% python3 -q
>>> import numpy as np
>>> np.set_printoptions(precision=3, suppress=True, linewidth=100)
>>> X = np.load("data.npy")
>>> X
array([[-1.1, -0.2, -0.5],
       [-1.5, -1. ,  1. ],
       [-0.1,  1.3, -0.3]])
>>> Q, R = np.linalg.qr(X)
>>> np.round(abs(R[0, 0]), 3), round(np.linalg.norm(X[:, 0]), 3)
(np.float64(1.863), np.float64(1.863))
>>> Q
array([[-0.591,  0.215, -0.778],
       [-0.805, -0.221,  0.55 ],
       [-0.054,  0.951,  0.304]])
>>> print(np.allclose(R.T @ R, X.T @ X))
True
>>> print(Q.shape, R.shape)
(3, 3) (3, 3)
>>> (X - X.T) / 2
array([[ 0.  ,  0.65, -0.2 ],
       [-0.65,  0.  , -0.15],
       [ 0.2 ,  0.15,  0.  ]])
>>> np.trace(X)
np.float64(-2.4)
>>> np.sort(np.abs(np.linalg.eigvals(X)))
array([0.821, 1.65 , 1.65 ])
>>> round(float(np.linalg.det(X)), 3)
2.235
>>> np.allclose(X, X.T)
False
>>> Y = np.linalg.inv(X)
>>> round(float(np.linalg.cond(X)), 3)
3.057
>>> np.allclose(Y, X.T)
False
>>> np.linalg.inv(Y)
array([[-1.1, -0.2, -0.5],
       [-1.5, -1. ,  1. ],
       [-0.1,  1.3, -0.3]])
>>> np.round(X @ Y, 3) + 0
array([[1., 0., 0.],
       [0., 1., 0.],
       [0., 0., 1.]])
>>> (np.abs(Y) > 1e-9).astype(int)
array([[1, 1, 1],
       [1, 1, 1],
       [1, 1, 1]])
>>> E = np.loadtxt("out4.csv", delimiter=",")
>>> E
array([[-0.8,  1. , -0.6, -0.3],
       [-2. ,  0.6,  1.5, -0.2],
       [ 1.4,  1.8, -1.1, -1.9],
       [ 0. ,  1.2, -0.4,  1.6],
       [ 0. ,  2. , -1. , -0.3],
       [-1.5,  2.9, -1. , -1.6],
       [-1.4,  1.3, -1.3, -0.4],
       [-2. , -0.1,  0.3,  0.7],
       [ 0.5, -0.3, -0.7,  0. ],
       [ 0.5, -1. ,  0.3,  0.2],
       [ 0.3,  0.3, -0.2,  0. ],
       [ 0.6,  0.8, -2.7, -0.5],
       [ 0.5, -0.4,  1.3,  0.3],
       [ 0.1,  0. , -1.3, -1.9],
       [-0.8, -0.5,  1.2,  0. ],
       [-0.7, -0.4,  2.3,  0.9],
       [ 1.4, -1. , -1.2,  0.2],
       [ 1. , -2.1,  1.3, -0.9],
       [ 0.9, -0.5, -1. , -0.2],
       [ 0.1,  0. ,  0. ,  0. ],
       [ 8. ,  3. , 15. , -4. ],
       [-0.2,  0.5,  0.8, -0.3],
       [ 0.9,  0.8, -0.4,  0.9],
       [-1.1,  1.2, -0.2,  0.7],
       [-1. , -1. ,  1.9,  0.9],
       [ 0.4,  0. , -1.7, -0.8],
       [-1. ,  0.7,  0.7,  0.2],
       [-0.5,  0.1,  0.4,  1.1],
       [ 1.6,  0.3,  0.5,  0.2],
       [ 0.5,  1.2, -0.4,  0.9]])
>>> D = np.linalg.norm(E[:, None] - E[None], axis=-1)
>>> print(D[22].round(6).argsort(kind="stable")[:4])
[22 29  3 10]
>>> (D + 1e9 * np.eye(30)).round(6).argmin(axis=1)
array([ 6, 26,  4, 29,  0,  6,  0, 26, 18, 19, 19, 25,  9, 25, 24, 24, 18,  9,  8, 10, 17, 26, 29,
        0, 15, 18, 21, 26, 22, 22])
>>> D.mean(axis=1).argmax()
np.int64(20)
>>> D.shape
(30, 30)
>>> Xs = E - E.mean(axis=0)
>>> evecs = np.linalg.svd(Xs)[2][:1]
>>> Y = Xs - Xs @ evecs.T @ evecs
>>> np.diag(evecs.T @ evecs)
array([0.19 , 0.011, 0.76 , 0.039])
>>> (Xs @ evecs.T).std(axis=0)
array([3.294])
>>> Y.std(axis=0)
array([0.986, 1.064, 0.597, 0.875])
>>> np.linalg.norm(Y, axis=1).round(6).argmax()
np.int64(5)
>>> print(round(np.linalg.norm(Y) / np.linalg.norm(Xs), 3))
0.479
>>> np.cov(Xs @ evecs.T, rowvar=False)
array(11.226)
>>> arr = np.load("arr.npy")
>>> arr
array([[4., 5., 0., 0., 0., 0., 0.],
       [5., 5., 5., 0., 0., 0., 0.],
       [0., 5., 2., 5., 0., 0., 0.],
       [0., 0., 5., 5., 5., 0., 0.],
       [0., 0., 0., 5., 1., 5., 0.],
       [0., 0., 0., 0., 5., 0., 5.],
       [0., 0., 0., 0., 0., 5., 0.]])
>>> ev, evecs = np.linalg.eigh(arr)
>>> (ev > 1e-8).sum(), (ev < -1e-8).sum()
(np.int64(4), np.int64(3))
>>> np.abs(evecs[:, -1])
array([0.314, 0.537, 0.498, 0.515, 0.28 , 0.133, 0.053])
>>> ev.sum(), np.trace(arr)
(np.float64(17.0), np.float64(17.0))
>>> print(np.unique(ev.round(6) + 0, return_counts=True)[1])
[1 1 1 1 1 1 1]
>>> np.round(evecs.T @ arr @ evecs, 3) + 0
array([[-7.582,  0.   ,  0.   ,  0.   ,  0.   ,  0.   ,  0.   ],
       [ 0.   , -4.579,  0.   ,  0.   ,  0.   ,  0.   ,  0.   ],
       [ 0.   ,  0.   , -1.119,  0.   ,  0.   ,  0.   ,  0.   ],
       [ 0.   ,  0.   ,  0.   ,  2.05 ,  0.   ,  0.   ,  0.   ],
       [ 0.   ,  0.   ,  0.   ,  0.   ,  6.022,  0.   ,  0.   ],
       [ 0.   ,  0.   ,  0.   ,  0.   ,  0.   ,  9.65 ,  0.   ],
       [ 0.   ,  0.   ,  0.   ,  0.   ,  0.   ,  0.   , 12.558]])
>>> T = np.stack([arr, 5 * arr, arr[::-1]])
>>> (T @ arr.T).shape
(3, 7, 7)
>>> np.einsum("bij,cij->bc", T, T)
array([[ 371., 1855.,  125.],
       [1855., 9275.,  625.],
       [ 125.,  625.,  371.]])
>>> T.shape
(3, 7, 7)
>>> vec = np.array([4, 1, 5, 5, 0, 1, 2])
>>> rhs = arr @ vec
>>> print(rhs)
[21. 50. 40. 50. 30. 10.  5.]
>>> np.linalg.solve(arr.T, arr[6])
array([0., 0., 0., 0., 0., 0., 1.])
>>> print(np.linalg.solve(arr, arr[:, 1]))
[ 0.  1.  0.  0.  0.  0. -0.]
>>> mat = np.loadtxt("sample12.csv", delimiter=",")
>>> mat
array([[1.   , 0.7  , 0.49 , 0.343, 0.24 , 0.168, 0.118],
       [0.7  , 1.   , 0.7  , 0.49 , 0.343, 0.24 , 0.168],
       [0.49 , 0.7  , 1.   , 0.7  , 0.49 , 0.343, 0.24 ],
       [0.343, 0.49 , 0.7  , 1.   , 0.7  , 0.49 , 0.343],
       [0.24 , 0.343, 0.49 , 0.7  , 1.   , 0.7  , 0.49 ],
       [0.168, 0.24 , 0.343, 0.49 , 0.7  , 1.   , 0.7  ],
       [0.118, 0.168, 0.24 , 0.343, 0.49 , 0.7  , 1.   ]])
>>> # symmetric, so the eigenvalues are real
>>> cov = mat.T @ mat
>>> np.allclose(cov, cov.T)
True
>>> np.linalg.eigvalsh(cov)[::-1]
array([13.534,  2.352,  0.503,  0.164,  0.076,  0.046,  0.034])
>>> ev, evecs = np.linalg.eigh(mat)
>>> vec = np.array([1, 0, 0, -1, 2, 3, 1])
>>> evecs * np.maximum(ev, 0) @ evecs.T
array([[1.   , 0.7  , 0.49 , 0.343, 0.24 , 0.168, 0.118],
       [0.7  , 1.   , 0.7  , 0.49 , 0.343, 0.24 , 0.168],
       [0.49 , 0.7  , 1.   , 0.7  , 0.49 , 0.343, 0.24 ],
       [0.343, 0.49 , 0.7  , 1.   , 0.7  , 0.49 , 0.343],
       [0.24 , 0.343, 0.49 , 0.7  , 1.   , 0.7  , 0.49 ],
       [0.168, 0.24 , 0.343, 0.49 , 0.7  , 1.   , 0.7  ],
       [0.118, 0.168, 0.24 , 0.343, 0.49 , 0.7  , 1.   ]])
>>> evecs * np.abs(ev) @ evecs.T
array([[1.   , 0.7  , 0.49 , 0.343, 0.24 , 0.168, 0.118],
       [0.7  , 1.   , 0.7  , 0.49 , 0.343, 0.24 , 0.168],
       [0.49 , 0.7  , 1.   , 0.7  , 0.49 , 0.343, 0.24 ],
       [0.343, 0.49 , 0.7  , 1.   , 0.7  , 0.49 , 0.343],
       [0.24 , 0.343, 0.49 , 0.7  , 1.   , 0.7  , 0.49 ],
       [0.168, 0.24 , 0.343, 0.49 , 0.7  , 1.   , 0.7  ],
       [0.118, 0.168, 0.24 , 0.343, 0.49 , 0.7  , 1.   ]])
>>> round(vec @ mat @ vec / (vec @ vec), 3), round(float(ev[0]), 3), round(ev[-1], 3)
(np.float64(1.603), 0.185, np.float64(3.679))
>>> (np.sign(evecs[:, -1].round(6)) == np.sign(evecs[0, -1].round(6))).astype(int)
array([1, 1, 1, 1, 1, 1, 1])
>>> A = np.load("case2.npy")
>>> A
array([[ 0.871,  0.182, -0.1  ,  0.057,  0.044,  0.252],
       [ 0.182,  0.63 ,  0.165,  0.055, -0.325, -0.253],
       [-0.1  ,  0.165,  0.918,  0.015,  0.09 ,  0.173],
       [ 0.057,  0.055,  0.015,  0.809,  0.301, -0.24 ],
       [ 0.044, -0.325,  0.09 ,  0.301,  0.366,  0.161],
       [ 0.252, -0.253,  0.173, -0.24 ,  0.161,  0.406]])
>>> # symmetric
>>> ev, evecs = np.linalg.eigh(A)
>>> vec = np.array([5, 1, -2, -4, -5, -3])
>>> np.round(np.abs(A).sum(axis=1).max(), 3), round(float(np.abs(ev).max()), 3)
(np.float64(1.61), 1.0)
>>> round(vec @ A @ vec, 3)
np.float64(62.527)
>>> print(np.round(np.linalg.eigvalsh(A[1:, 1:]), 3) + 0)
[0.    0.129 1.    1.    1.   ]
>>> evecs * np.maximum(ev, 0) @ evecs.T
array([[ 0.871,  0.182, -0.1  ,  0.057,  0.044,  0.252],
       [ 0.182,  0.63 ,  0.165,  0.055, -0.325, -0.253],
       [-0.1  ,  0.165,  0.918,  0.015,  0.09 ,  0.173],
       [ 0.057,  0.055,  0.015,  0.809,  0.301, -0.24 ],
       [ 0.044, -0.325,  0.09 ,  0.301,  0.366,  0.161],
       [ 0.252, -0.253,  0.173, -0.24 ,  0.161,  0.406]])
>>> evecs * np.abs(ev) @ evecs.T
array([[ 0.871,  0.182, -0.1  ,  0.057,  0.044,  0.252],
       [ 0.182,  0.63 ,  0.165,  0.055, -0.325, -0.253],
       [-0.1  ,  0.165,  0.918,  0.015,  0.09 ,  0.173],
       [ 0.057,  0.055,  0.015,  0.809,  0.301, -0.24 ],
       [ 0.044, -0.325,  0.09 ,  0.301,  0.366,  0.161],
       [ 0.252, -0.253,  0.173, -0.24 ,  0.161,  0.406]])
>>> [round(float(x), 3) for x in np.linalg.svd(A, compute_uv=False)[:3]]
[1.0, 1.0, 1.0]
>>> np.argsort(-np.linalg.norm(A, axis=0).round(6), kind="stable")[:3]
array([2, 0, 3])
>>> np.round(np.linalg.norm(A, 2) / np.linalg.norm(A), 3)
np.float64(0.5)
>>> left, s, vt = np.linalg.svd(A)
>>> s.round(3) + 0
array([1., 1., 1., 1., 0., 0.])
>>> Y = left[:, :4] @ np.diag(s[:4]) @ vt[:4]
>>> np.linalg.matrix_rank(A, rtol=0.05)
np.int64(4)
>>> round(float(np.linalg.norm(A - Y) / np.linalg.norm(A)), 3)
0.0
>>> np.round(np.linalg.norm(A - Y, 2), 3), round(float(s[4]), 3)
(np.float64(0.0), 0.0)
>>> (A + A.T) / 2
array([[ 0.871,  0.182, -0.1  ,  0.057,  0.044,  0.252],
       [ 0.182,  0.63 ,  0.165,  0.055, -0.325, -0.253],
       [-0.1  ,  0.165,  0.918,  0.015,  0.09 ,  0.173],
       [ 0.057,  0.055,  0.015,  0.809,  0.301, -0.24 ],
       [ 0.044, -0.325,  0.09 ,  0.301,  0.366,  0.161],
       [ 0.252, -0.253,  0.173, -0.24 ,  0.161,  0.406]])
>>> np.linalg.matrix_power(A, 3)
array([[ 0.871,  0.182, -0.1  ,  0.057,  0.044,  0.252],
       [ 0.182,  0.63 ,  0.165,  0.055, -0.325, -0.253],
       [-0.1  ,  0.165,  0.918,  0.015,  0.09 ,  0.173],
       [ 0.057,  0.055,  0.015,  0.809,  0.301, -0.24 ],
       [ 0.044, -0.325,  0.09 ,  0.301,  0.366,  0.161],
       [ 0.252, -0.253,  0.173, -0.24 ,  0.161,  0.406]])
>>> np.allclose(A @ A.T, A.T @ A)
True
>>> print(np.allclose(A, A.T))
True
>>> round(float(np.linalg.det(A)), 3)
0.0
>>> np.allclose(A[:-1].T @ np.linalg.lstsq(A[:-1].T, A[-1])[0], A[-1])
True
>>> round(float(np.trace(np.linalg.pinv(A) @ A)), 3)
4.0
>>> np.linalg.lstsq(A[:-1].T, A[-1])[2]
np.int32(4)
>>> M = np.load("a.npy")
>>> M
array([[2, 4, 5, 3, 2, 4, 6, 5],
       [4, 2, 5, 3, 1, 6, 3, 5],
       [5, 5, 0, 5, 3, 1, 1, 4],
       [3, 3, 5, 6, 4, 4, 5, 5],
       [2, 1, 3, 4, 4, 4, 5, 3],
       [4, 6, 1, 4, 4, 2, 2, 3],
       [6, 3, 1, 5, 5, 2, 0, 4],
       [5, 5, 4, 5, 3, 3, 4, 0]])
>>> Y = np.array([[1, 2], [-1, 3], [3, 3], [-1, 3], [3, 3], [0, -3], [2, 2], [1, 3]])
>>> print(M @ Y)
[[33 61]
 [28 44]
 [10 60]
 [36 73]
 [31 47]
 [16 60]
 [20 60]
 [24 60]]
>>> vec = np.array([4, 5, 5, 5, 2, 0, 2, 1])
>>> h1 = np.maximum(M @ vec, 0)
>>> M * (h1 > 1e-9)[:, None]
array([[2, 4, 5, 3, 2, 4, 6, 5],
       [4, 2, 5, 3, 1, 6, 3, 5],
       [5, 5, 0, 5, 3, 1, 1, 4],
       [3, 3, 5, 6, 4, 4, 5, 5],
       [2, 1, 3, 4, 4, 4, 5, 3],
       [4, 6, 1, 4, 4, 2, 2, 3],
       [6, 3, 1, 5, 5, 2, 0, 4],
       [5, 5, 4, 5, 3, 3, 4, 0]])
>>> h1
array([ 89,  79,  82, 105,  69,  86,  83, 104])
>>> np.maximum(M @ (3 * vec), 0)
array([267, 237, 246, 315, 207, 258, 249, 312])
>>> M.T @ h1
array([2719, 2593, 2157, 3099, 2270, 2258, 2311, 2490])
>>> ev, evecs = np.linalg.eigh(M)
>>> vec = np.array([3, 1, -9, -2, -7, -7, 0, -3])
>>> (np.sign(evecs[:, -1].round(6)) == np.sign(evecs[0, -1].round(6))).astype(int)
array([1, 1, 1, 1, 1, 1, 1, 1])
>>> np.abs(M).sum(axis=1).max(), round(float(np.abs(ev).max()), 3)
(np.int64(35), 28.598)
>>> round(vec @ M @ vec / (vec @ vec), 3), round(float(ev[0]), 3), round(float(ev[-1]), 3)
(np.float64(6.495), -9.178, 28.598)
>>> vec @ M @ vec
np.int64(1312)
>>> Q, evecs = np.linalg.qr(M[:, :3])[0], np.linalg.qr(M[:, 3:])[0]
>>> s = np.linalg.svd(Q.T @ evecs, compute_uv=False)
>>> s
array([0.992, 0.959, 0.668])
>>> f = np.array([1, 0, 0, -3, 2, -1, 1, 0])
>>> Y = M + np.outer(f, np.eye(8)[1])
>>> Y
array([[2., 5., 5., 3., 2., 4., 6., 5.],
       [4., 2., 5., 3., 1., 6., 3., 5.],
       [5., 5., 0., 5., 3., 1., 1., 4.],
       [3., 0., 5., 6., 4., 4., 5., 5.],
       [2., 3., 3., 4., 4., 4., 5., 3.],
       [4., 5., 1., 4., 4., 2., 2., 3.],
       [6., 4., 1., 5., 5., 2., 0., 4.],
       [5., 5., 4., 5., 3., 3., 4., 0.]])
>>> np.round(np.linalg.det(Y) / np.linalg.det(M), 3), round(float(1 + np.linalg.solve(M, f)[1]), 3)
(np.float64(0.031), 0.031)
>>> F = np.loadtxt("x.csv", delimiter=",")
>>> F
array([[ 3.,  3.,  3.,  3.,  3.,  3.,  3.,  3.],
       [ 3.,  6.,  6.,  6.,  6.,  6.,  6.,  6.],
       [ 3.,  6.,  9.,  9.,  9.,  9.,  9.,  9.],
       [ 3.,  6.,  9., 12., 12., 12., 12., 12.],
       [ 3.,  6.,  9., 12., 15., 15., 15., 15.],
       [ 3.,  6.,  9., 12., 15., 18., 18., 18.],
       [ 3.,  6.,  9., 12., 15., 18., 21., 21.],
       [ 3.,  6.,  9., 12., 15., 18., 21., 24.]])
>>> # symmetric
>>> proj = np.triu(np.array([[6, 0, 6], [4, 6, 5], [6, 4, 9]]), 1) + np.eye(3)
>>> Y = proj @ X @ np.linalg.inv(proj)
>>> proj @ X - X @ proj
array([[-0.6,  7.8,  5.8],
       [-0.5,  6.5, 12.5],
       [ 0. ,  0. , -5.9]])
>>> round(np.trace(Y), 3), np.trace(X)
(np.float64(-2.4), np.float64(-2.4))
>>> np.poly(Y)
array([ 1.   ,  2.4  ,  0.08 , -2.235])
>>> np.round(np.linalg.det(Y), 3)
np.float64(2.235)
>>> Y
array([[ -1.7,   7.6, -30.1],
       [ -2. ,   5.5, -16. ],
       [ -0.1,   1.3,  -6.2]])
>>> W0 = np.cumsum(np.array([[-1, -4, -2, -3, -9, -9],
...     [9, -3, -6, 6, -1, 8],
...     [-8, -7, -7, 8, -8, 0],
...     [7, -2, 1, 0, -3, -8],
...     [-2, 2, -8, 0, 5, -5],
...     [-2, -9, 7, -1, -6, -5],
...     [2, -3, 6, 9, 9, -6],
...     [9, -5, -4, 8, 5, 3],
...     [4, 6, 2, 9, -3, 9],
...     [2, -9, -8, -1, 1, 3],
...     [2, -7, 9, -7, -7, -4],
...     [-9, 8, 3, 7, 9, -7],
...     [4, 2, 8, 8, -3, -6],
...     [-4, -4, 3, 1, -9, -3],
...     [4, 4, -3, -1, 6, -6],
...     [5, 4, -5, -7, -4, -6],
...     [-1, -5, -4, 7, 4, 7],
...     [-6, -2, -1, -3, 8, 6],
...     [5, -3, 5, 1, -2, 3]]), axis=0)
>>> print(W0)
[[ -1  -4  -2  -3  -9  -9]
 [  8  -7  -8   3 -10  -1]
 [  0 -14 -15  11 -18  -1]
 [  7 -16 -14  11 -21  -9]
 [  5 -14 -22  11 -16 -14]
 [  3 -23 -15  10 -22 -19]
 [  5 -26  -9  19 -13 -25]
 [ 14 -31 -13  27  -8 -22]
 [ 18 -25 -11  36 -11 -13]
 [ 20 -34 -19  35 -10 -10]
 [ 22 -41 -10  28 -17 -14]
 [ 13 -33  -7  35  -8 -21]
 [ 17 -31   1  43 -11 -27]
 [ 13 -35   4  44 -20 -30]
 [ 17 -31   1  43 -14 -36]
 [ 22 -27  -4  36 -18 -42]
 [ 21 -32  -8  43 -14 -35]
 [ 15 -34  -9  40  -6 -29]
 [ 20 -37  -4  41  -8 -26]]
>>> vec = np.array([-1, -2, 1, 0, -1, 1])
>>> rhs = W0 @ vec
>>> rhs
array([ 7,  7, 30, 23,  3, 31, 26, 21, 19, 29, 53, 33, 30, 51, 24,  4, 14, 21, 32])
>>> np.round(np.linalg.lstsq(W0, rhs)[0], 3) + 0
array([-1., -2.,  1.,  0., -1.,  1.])
>>> print(np.round(np.linalg.solve(W0.T @ W0, W0.T @ rhs), 3) + 0)
[-1. -2.  1.  0. -1.  1.]
>>> rng = np.random.default_rng(751)
>>> rhs = rhs + 0.3 * rng.normal(size=19)
>>> rhs
array([ 7.03 ,  6.962, 29.706, 22.576,  3.184, 31.149, 25.986, 21.008, 19.291, 28.649, 52.641,
       32.971, 29.532, 50.667, 24.369,  4.041, 13.917, 21.336, 31.602])
>>> b, *_ = np.linalg.lstsq(W0, rhs)
>>> print(np.round(W0.T @ (rhs - W0 @ b), 3) + 0)
[0. 0. 0. 0. 0. 0.]
>>> round(float(np.linalg.norm(rhs - W0 @ b)), 3)
0.883
